% python3 -q
>>> import numpy as np
>>> np.set_printoptions(precision=2, suppress=True, linewidth=140, sign=" ")
>>> M = np.load("layer2.npy")
>>> M
array([[ 17,  -1,   2,   7,   5,  -9,   5,  -2,  -3],
       [ -1,  13,   1,  -2,  -5,   1,   2,   2,  -9],
       [  2,   1,  14,   7,   4,   5,  -5,   1,   4],
       [  7,  -2,   7,  19,   4,   4,   5,   8,  -4],
       [  5,  -5,   4,   4,  16,   2, -11,   4,   6],
       [ -9,   1,   5,   4,   2,  23,  -7,   3,  -3],
       [  5,   2,  -5,   5, -11,  -7,  18,  -1, -10],
       [ -2,   2,   1,   8,   4,   3,  -1,  11,   0],
       [ -3,  -9,   4,  -4,   6,  -3, -10,   0,  22]])
>>> ev, V = np.linalg.eigh(M)
>>> vec = np.array([-4, 2, -8, 4, -3, -1, 0, -9, -7])
>>> round(float(vec @ M @ vec / (vec @ vec)), 2), round(ev[0], 2), np.round(ev[-1], 2)
(16.32, np.float64(0.2), np.float64(43.5))
>>> np.linalg.eigvalsh(M[1:, 1:])
array([  0.68,   1.43,   8.92,  12.42,  13.09,  22.81,  33.69,  42.96])
>>> Q, Rm = np.linalg.qr(M)
>>> np.abs(np.diag(Rm))
array([ 22.07,  16.92,  17.94,  17.17,  14.36,  12.27,   1.82,   2.07,   0.95])
>>> Q.shape, Rm.shape
((9, 9), (9, 9))
>>> np.round(Q.T @ Q, 2) + 0
array([[ 1.,  0.,  0.,  0.,  0.,  0.,  0.,  0.,  0.],
       [ 0.,  1.,  0.,  0.,  0.,  0.,  0.,  0.,  0.],
       [ 0.,  0.,  1.,  0.,  0.,  0.,  0.,  0.,  0.],
       [ 0.,  0.,  0.,  1.,  0.,  0.,  0.,  0.,  0.],
       [ 0.,  0.,  0.,  0.,  1.,  0.,  0.,  0.,  0.],
       [ 0.,  0.,  0.,  0.,  0.,  1.,  0.,  0.,  0.],
       [ 0.,  0.,  0.,  0.,  0.,  0.,  1.,  0.,  0.],
       [ 0.,  0.,  0.,  0.,  0.,  0.,  0.,  1.,  0.],
       [ 0.,  0.,  0.,  0.,  0.,  0.,  0.,  0.,  1.]])
>>> np.allclose(Rm.T @ Rm, M.T @ M)
True
>>> rng = np.random.default_rng(95662)
>>> idx = rng.permutation(9)
>>> idx
array([ 8,  3,  4,  1,  6,  7,  0,  5,  2])
>>> A2 = M[idx][:, idx]
>>> np.sort(np.abs(np.linalg.eigvals(A2)))
array([  0.2 ,   1.15,   3.05,  11.69,  12.6 ,  14.94,  31.89,  33.98,  43.5 ])
>>> np.allclose(A2, M)
False
>>> np.diag(A2)
array([ 22,  19,  16,  13,  18,  11,  17,  23,  14])
>>> X = np.load("run15.npy")
>>> X.round(2) + 0
array([[-0.21,  0.54, -0.18, -0.02, -0.54,  0.24,  0.48,  0.1 ,  0.2 ],
       [-0.21, -0.3 , -0.01, -0.1 , -0.21, -0.63,  0.44,  0.22, -0.4 ],
       [ 0.  , -0.15, -0.07,  0.56,  0.18, -0.32,  0.21,  0.13,  0.68],
       [ 0.46, -0.64, -0.13, -0.03, -0.35,  0.41,  0.23,  0.07,  0.07],
       [ 0.29,  0.09,  0.35,  0.12, -0.43, -0.32, -0.04, -0.69,  0.06],
       [ 0.71,  0.39, -0.25,  0.27,  0.13, -0.15,  0.09,  0.23, -0.33],
       [ 0.13,  0.07,  0.56, -0.04, -0.34, -0.08, -0.35,  0.63,  0.15],
       [-0.13, -0.07, -0.64,  0.12, -0.42, -0.21, -0.58,  0.02,  0.01],
       [ 0.29,  0.09, -0.2 , -0.76,  0.11, -0.3 ,  0.03,  0.  ,  0.44]])
>>> vec = np.array([-3, 3, -3, 1, 3, 0, 0, 2, -1])
>>> np.abs(np.linalg.eigvals(X))
array([ 1.,  1.,  1.,  1.,  1.,  1.,  1.,  1.,  1.])
>>> np.round(np.linalg.inv(X), 2) + 0
array([[-0.21, -0.21,  0.  ,  0.46,  0.29,  0.71,  0.13, -0.12,  0.29],
       [ 0.54, -0.3 , -0.15, -0.64,  0.09,  0.39,  0.07, -0.07,  0.09],
       [-0.18, -0.01, -0.07, -0.13,  0.35, -0.25,  0.56, -0.64, -0.2 ],
       [-0.02, -0.1 ,  0.56, -0.03,  0.12,  0.27, -0.04,  0.12, -0.76],
       [-0.54, -0.21,  0.18, -0.35, -0.43,  0.13, -0.34, -0.42,  0.11],
       [ 0.24, -0.63, -0.32,  0.41, -0.32, -0.15, -0.08, -0.21, -0.3 ],
       [ 0.48,  0.44,  0.21,  0.23, -0.04,  0.09, -0.35, -0.58,  0.03],
       [ 0.1 ,  0.22,  0.13,  0.07, -0.69,  0.23,  0.63,  0.02,  0.  ],
       [ 0.2 , -0.4 ,  0.68,  0.07,  0.06, -0.33,  0.15,  0.01,  0.44]])
>>> np.sort(np.abs(np.degrees(np.angle(np.linalg.eigvals(X)))))
array([   0.  ,   57.61,   57.61,   82.91,   82.91,  137.23,  137.23,  164.82,  164.82])
>>> np.round(X.T @ (X @ vec), 2) + 0
array([-3.,  3., -3.,  1.,  3.,  0.,  0.,  2., -1.])
>>> np.round(np.linalg.norm(vec), 2), round(np.linalg.norm(X @ vec), 2)
(np.float64(6.48), np.float64(6.48))
>>> X.sum(axis=1)
array([ 0.62, -1.19,  1.23,  0.08, -0.57,  1.09,  0.72, -1.89, -0.3 ])
>>> X.sum(axis=0)
array([ 1.33,  0.01, -0.55,  0.13, -1.87, -1.36,  0.51,  0.71,  0.88])
>>> np.round(X.mean(axis=0), 2) + 0
array([ 0.15,  0.  , -0.06,  0.01, -0.21, -0.15,  0.06,  0.08,  0.1 ])
>>> np.round(np.linalg.norm(X), 2)
np.float64(3.0)
>>> arr = np.array([[9, 0, 0, 0], [0, -4, 0, 0], [0, 0, -5, 0], [0, 0, 0, 0]])
>>> arr
array([[ 9,  0,  0,  0],
       [ 0, -4,  0,  0],
       [ 0,  0, -5,  0],
       [ 0,  0,  0,  0]])
>>> ev, V = np.linalg.eigh(arr)
>>> vec = np.array([1, 1, 2, 1])
>>> V * np.maximum(ev, 0) @ V.T
array([[ 9.,  0.,  0.,  0.],
       [ 0.,  0.,  0.,  0.],
       [ 0.,  0.,  0.,  0.],
       [ 0.,  0.,  0.,  0.]])
>>> round(float(vec @ arr @ vec / (vec @ vec)), 2), ev[0], ev[-1]
(-2.14, np.float64(-5.0), np.float64(9.0))
>>> V * np.abs(ev) @ V.T
array([[ 9.,  0.,  0.,  0.],
       [ 0.,  4.,  0.,  0.],
       [ 0.,  0.,  5.,  0.],
       [ 0.,  0.,  0.,  0.]])
>>> round(float(np.linalg.eigvalsh(arr).min()), 2)
-5.0
>>> np.all(np.linalg.eigvalsh(arr) > 0)
np.False_
>>> round(np.trace(np.linalg.pinv(arr) @ arr), 2)
np.float64(3.0)
>>> np.linalg.lstsq(arr[:-1].T, arr[-1])[2]
np.int32(3)
>>> np.allclose(arr[:-1].T @ np.linalg.lstsq(arr[:-1].T, arr[-1])[0], arr[-1])
True
>>> np.unique(arr.round(6), axis=0).shape
(4, 4)
>>> np.round(np.linalg.eigvals(arr).sum().real, 2)
np.float64(0.0)
>>> np.linalg.eigvals(arr)
array([ 9., -4., -5.,  0.])
>>> round(float(np.linalg.det(arr.T)), 2)
0.0
>>> W0 = np.abs(np.array([[3, -2, -1, -3, -3],
...     [0, -1, 3, 1, -3],
...     [2, -3, 2, -3, 0],
...     [3, 1, 1, 0, -1],
...     [-1, -1, 0, -1, 1]])) + np.eye(5)
>>> W0 = W0 / W0.sum(axis=1, keepdims=True)
>>> W0
array([[ 0.31,  0.15,  0.08,  0.23,  0.23],
       [ 0.  ,  0.22,  0.33,  0.11,  0.33],
       [ 0.18,  0.27,  0.27,  0.27,  0.  ],
       [ 0.43,  0.14,  0.14,  0.14,  0.14],
       [ 0.2 ,  0.2 ,  0.  ,  0.2 ,  0.4 ]])
>>> Q, Rm = np.linalg.qr(W0)
>>> np.round(Q @ Rm, 2) + 0
array([[ 0.31,  0.15,  0.08,  0.23,  0.23],
       [ 0.  ,  0.22,  0.33,  0.11,  0.33],
       [ 0.18,  0.27,  0.27,  0.27,  0.  ],
       [ 0.43,  0.14,  0.14,  0.14,  0.14],
       [ 0.2 ,  0.2 ,  0.  ,  0.2 ,  0.4 ]])
>>> Q.round(2) + 0
array([[-0.52,  0.06, -0.09,  0.57,  0.63],
       [ 0.  , -0.72,  0.42, -0.34,  0.44],
       [-0.31, -0.55,  0.08,  0.47, -0.61],
       [-0.72,  0.32,  0.4 , -0.42, -0.19],
       [-0.34, -0.28, -0.8 , -0.41,  0.  ]])
>>> np.round(np.trace(Q @ Q.T), 2)
np.float64(5.0)
>>> idx = rng.permutation(5)
>>> idx
array([ 0,  3,  4,  2,  1])
>>> A2 = W0[idx][:, idx]
>>> np.round(np.trace(A2), 2)
np.float64(1.35)
>>> np.sort(np.abs(np.linalg.eigvals(A2)))
array([ 0.07,  0.15,  0.22,  0.35,  1.  ])
>>> A2
array([[ 0.31,  0.23,  0.23,  0.08,  0.15],
       [ 0.43,  0.14,  0.14,  0.14,  0.14],
       [ 0.2 ,  0.2 ,  0.4 ,  0.  ,  0.2 ],
       [ 0.18,  0.27,  0.  ,  0.27,  0.27],
       [ 0.  ,  0.11,  0.33,  0.33,  0.22]])
>>> vec = np.array([-1, 1, -1, 0, 2])
>>> target = W0 @ vec
>>> target
array([ 0.23,  0.56, -0.18, -0.14,  0.8 ])
>>> np.round(np.linalg.solve(W0, W0[:, 1]), 2) + 0
array([ 0.,  1.,  0.,  0.,  0.])
>>> np.round(np.linalg.solve(W0, target), 2) + 0
array([-1.,  1., -1.,  0.,  2.])
>>> Q, V = np.linalg.qr(W0[:, :2])[0], np.linalg.qr(W0[:, 2:])[0]
>>> sv = np.linalg.svd(Q.T @ V, compute_uv=False)
>>> sv
array([ 1.  ,  0.55])
>>> round(float(np.linalg.norm(Q @ Q.T - V @ V.T, 2)), 2)
1.0
>>> J = np.array([[1, 1, 1, 1, 1, 1, 1, 1],
...     [1, -1, -1, 1, 1, -1, -1, 1],
...     [1, -1, 1, -1, -1, 1, -1, 1],
...     [1, 1, -1, -1, 1, 1, -1, -1],
...     [1, 1, -1, -1, -1, -1, 1, 1]])
>>> J
array([[ 1,  1,  1,  1,  1,  1,  1,  1],
       [ 1, -1, -1,  1,  1, -1, -1,  1],
       [ 1, -1,  1, -1, -1,  1, -1,  1],
       [ 1,  1, -1, -1,  1,  1, -1, -1],
       [ 1,  1, -1, -1, -1, -1,  1,  1]])
>>> vec = np.array([3, -2, 5, -4, 4, 3, -4, -2])
>>> J @ np.ones(8)
array([ 8.,  0.,  0.,  0.,  0.])
>>> J @ (2 * vec)
array([  6,  -2,  30,  26, -26])
>>> A2 = J + rng.integers(-2, 3, (5, 1)) @ rng.integers(-2, 3, (1, 8))
>>> A2
array([[ 3,  3,  3,  1, -1, -1,  3, -1],
       [-1, -3, -3,  1,  3,  1, -3,  3],
       [ 5,  3,  5, -1, -5, -3,  3, -3],
       [ 5,  5,  3, -1, -3, -3,  3, -5],
       [ 5,  5,  3, -1, -5, -5,  5, -3]])
>>> np.abs(A2 - J).sum(axis=1)
array([ 14,  14,  28,  28,  28])
>>> data = np.loadtxt("a.csv", delimiter=",")
>>> data
array([[ -7.32, -18.3 ,   5.28, -14.11,  -5.5 ,  10.33],
       [-18.5 ,  11.5 ,   0.5 ,  20.5 ,   8.29, -14.7 ],
       [ 13.5 ,   5.59,  -0.3 ,  -4.59,  -3.78,   2.13],
       [ -9.1 ,  -7.62,   0.73,   1.41,   0.74,  -1.76],
       [-12.29,   0.18,   3.89,   2.01,   1.9 ,   0.59],
       [ 15.58,   9.3 ,  -9.24,   4.51,   5.29,  -0.53],
       [-13.2 ,  -3.28,  -1.18,   9.54,   4.69,  -7.31],
       [ 10.99,   9.78,  -2.18,  -4.58,   2.75,   9.68],
       [-11.04,  -7.07,   0.61,   2.92,   1.7 ,  -2.49],
       [ 22.8 ,  -0.28,  -3.63,  -5.9 ,  -7.68,  -2.31],
       [ -5.03,  -1.22,   4.2 ,   2.82,  -4.53,  -7.86],
       [ -7.94,  13.59,   5.12,   9.41,   0.59,  -8.18],
       [-17.68,   3.82,   5.32,   7.18,   2.99,  -3.9 ],
       [  5.6 ,   0.4 ,  -7.18,   1.19,   6.22,   4.02],
       [-10.72, -12.59,   4.71,  -9.19,  -1.69,   9.11],
       [-12.31,  15.8 ,   1.54,  16.81,   6.48, -11.3 ],
       [ -5.08, -18.29,  -0.08,  -9.31,  -1.4 ,   7.71],
       [ 21.22,   6.61,  -8.42,  -0.99,   1.47,   1.87],
       [-17.87,   3.09,  -0.11,  11.75,   8.51,  -4.58],
       [ -8.91, -11.11,   7.72, -12.91,  -4.78,  11.08],
       [-10.39, -10.37,   4.81,  -6.38,  -2.2 ,   5.29],
       [  9.83,   2.38,  -1.02,  -6.37,  -1.11,   6.91],
       [-13.63,  -6.41,   6.43,   1.97,  -4.09,  -6.59],
       [ -0.48,  -4.78,   4.08,  -8.97,  -3.9 ,   7.22],
       [ -4.02,  21.97,   1.54,  13.62,   5.27,  -7.8 ],
       [  1.72,   9.42,  -2.05,  10.39,   1.92, -10.19],
       [  3.21,  22.24,  -0.77,  13.79,   3.9 , -10.19],
       [-17.99,  -2.12,  -1.16,   5.1 ,  10.52,   5.09],
       [  1.58,  14.82,   0.  ,  11.19,   1.28, -10.74],
       [  6.92,  19.51,  -4.14,   9.28,   6.8 ,  -2.28],
       [ 21.41, -14.1 ,  -3.01, -15.27, -10.32,   4.9 ],
       [ 19.18,  13.1 ,  -4.  ,   3.94,  -2.39,  -6.93],
       [-12.91,  -1.71,   8.54,  -0.29,  -4.17,  -2.68],
       [-16.51, -11.61,   5.7 ,  -1.  ,  -2.39,  -1.68],
       [ 15.07,  11.82,  -2.69,   2.04,  -1.26,  -3.08],
       [-20.62,  -3.31,   2.19,   3.47,   7.49,   4.32]])
>>> Q, Rm = np.linalg.qr(data)
>>> np.round(abs(Rm[0, 0]), 2), round(np.linalg.norm(data[:, 0]), 2)
(np.float64(79.23), np.float64(79.23))
>>> np.round(Q.T @ Q, 2) + 0
array([[ 1.,  0.,  0.,  0.,  0.,  0.],
       [ 0.,  1.,  0.,  0.,  0.,  0.],
       [ 0.,  0.,  1.,  0.,  0.,  0.],
       [ 0.,  0.,  0.,  1.,  0.,  0.],
       [ 0.,  0.,  0.,  0.,  1.,  0.],
       [ 0.,  0.,  0.,  0.,  0.,  1.]])
>>> np.abs(np.diag(Rm))
array([ 79.23,  64.45,  17.73,  16.47,   0.29,   0.22])
